In [1]: import numpy as np

In [2]: np.set_printoptions(suppress=True, linewidth=120)

In [3]: m1 = np.load("dump.npy")

In [4]: print(m1)
[[9. 0. 0.]
 [0. 5. 0.]
 [0. 0. 5.]]

In [5]: proj = np.triu(np.array([[0, 1, 5], [-2, -2, -4], [-4, -4, 3]]), 1) + np.eye(3)

In [6]: out = proj @ m1 @ np.linalg.inv(proj)

In [7]: print(round(float(np.linalg.det(out)), 2))
225.0

In [8]: print(np.prod(np.diag(m1)), round(np.linalg.det(m1), 2))
225.0 225.0

In [9]: print([int(np.linalg.matrix_rank(np.linalg.matrix_power(m1, p))) for p in range(1, 4)])
[3, 3, 3]

In [10]: print(np.round(np.sort(np.linalg.eigvals(m1)), 2))
[5. 5. 9.]

In [11]: print(np.linalg.matrix_rank(m1 - m1[0, 0] * np.eye(3)))
2

In [12]: print(m1[:, 0] @ m1[:, 2])
0.0

In [13]: print(m1.T @ m1)
[[81.  0.  0.]
 [ 0. 25.  0.]
 [ 0.  0. 25.]]

In [14]: print(np.round(np.linalg.norm(m1, axis=0), 2))
[9. 5. 5.]

In [15]: print(np.round(np.linalg.svd(m1, compute_uv=False), 2))
[9. 5. 5.]

In [16]: print(m1 @ m1.T)
[[81.  0.  0.]
 [ 0. 25.  0.]
 [ 0.  0. 25.]]

In [17]: print(np.round(np.linalg.pinv(m1), 2))
[[0.11 0.   0.  ]
 [0.   0.2  0.  ]
 [0.   0.   0.2 ]]

In [18]: data = np.array([[0.0, 0.0, 0.0, 0.0, -2.0, -3.0, -2.0, -3.0],
    ...:     [0.0, 0.0, 0.0, -3.0, 1.0, 3.0, -2.0, 3.0],
    ...:     [0.0, 0.0, 0.0, 3.0, -3.0, 2.0, -2.0, 1.0],
    ...:     [0.0, -3.0, 3.0, 0.0, 0.0, 0.0, 0.0, 0.0],
    ...:     [-2.0, 1.0, -3.0, 0.0, 0.0, 0.0, 0.0, 0.0],
    ...:     [-3.0, 3.0, 2.0, 0.0, 0.0, 0.0, 0.0, 0.0],
    ...:     [-2.0, -2.0, -2.0, 0.0, 0.0, 0.0, 0.0, 0.0],
    ...:     [-3.0, 3.0, 1.0, 0.0, 0.0, 0.0, 0.0, 0.0]])

In [19]: print(data.ravel(order="F"))
[ 0.  0.  0.  0. -2. -3. -2. -3.  0.  0.  0. -3.  1.  3. -2.  3.  0.  0.  0.  3. -3.  2. -2.  1.  0. -3.  3.  0.  0.
  0.  0.  0. -2.  1. -3.  0.  0.  0.  0.  0. -3.  3.  2.  0.  0.  0.  0.  0. -2. -2. -2.  0.  0.  0.  0.  0. -3.  3.
  1.  0.  0.  0.  0.  0.]

In [20]: print(data.reshape(2, -1))
[[ 0.  0.  0.  0. -2. -3. -2. -3.  0.  0.  0. -3.  1.  3. -2.  3.  0.  0.  0.  3. -3.  2. -2.  1.  0. -3.  3.  0.  0.
   0.  0.  0.]
 [-2.  1. -3.  0.  0.  0.  0.  0. -3.  3.  2.  0.  0.  0.  0.  0. -2. -2. -2.  0.  0.  0.  0.  0. -3.  3.  1.  0.  0.
   0.  0.  0.]]

In [21]: print(data.reshape(-1, 2))
[[ 0.  0.]
 [ 0.  0.]
 [-2. -3.]
 [-2. -3.]
 [ 0.  0.]
 [ 0. -3.]
 [ 1.  3.]
 [-2.  3.]
 [ 0.  0.]
 [ 0.  3.]
 [-3.  2.]
 [-2.  1.]
 [ 0. -3.]
 [ 3.  0.]
 [ 0.  0.]
 [ 0.  0.]
 [-2.  1.]
 [-3.  0.]
 [ 0.  0.]
 [ 0.  0.]
 [-3.  3.]
 [ 2.  0.]
 [ 0.  0.]
 [ 0.  0.]
 [-2. -2.]
 [-2.  0.]
 [ 0.  0.]
 [ 0.  0.]
 [-3.  3.]
 [ 1.  0.]
 [ 0.  0.]
 [ 0.  0.]]

In [22]: blk = data.reshape(8, 2, -1)

In [23]: print(np.einsum("ihd,ihd->ih", blk, blk))
[[ 0. 26.]
 [ 9. 23.]
 [ 9. 18.]
 [18.  0.]
 [14.  0.]
 [22.  0.]
 [12.  0.]
 [19.  0.]]

In [24]: print(np.einsum("ihd,jhd->hij", blk, blk).shape)
(2, 8, 8)

In [25]: print(blk.shape)
(8, 2, 4)

In [26]: print(blk.transpose(1, 0, 2))
[[[ 0.  0.  0.  0.]
  [ 0.  0.  0. -3.]
  [ 0.  0.  0.  3.]
  [ 0. -3.  3.  0.]
  [-2.  1. -3.  0.]
  [-3.  3.  2.  0.]
  [-2. -2. -2.  0.]
  [-3.  3.  1.  0.]]

 [[-2. -3. -2. -3.]
  [ 1.  3. -2.  3.]
  [-3.  2. -2.  1.]
  [ 0.  0.  0.  0.]
  [ 0.  0.  0.  0.]
  [ 0.  0.  0.  0.]
  [ 0.  0.  0.  0.]
  [ 0.  0.  0.  0.]]]
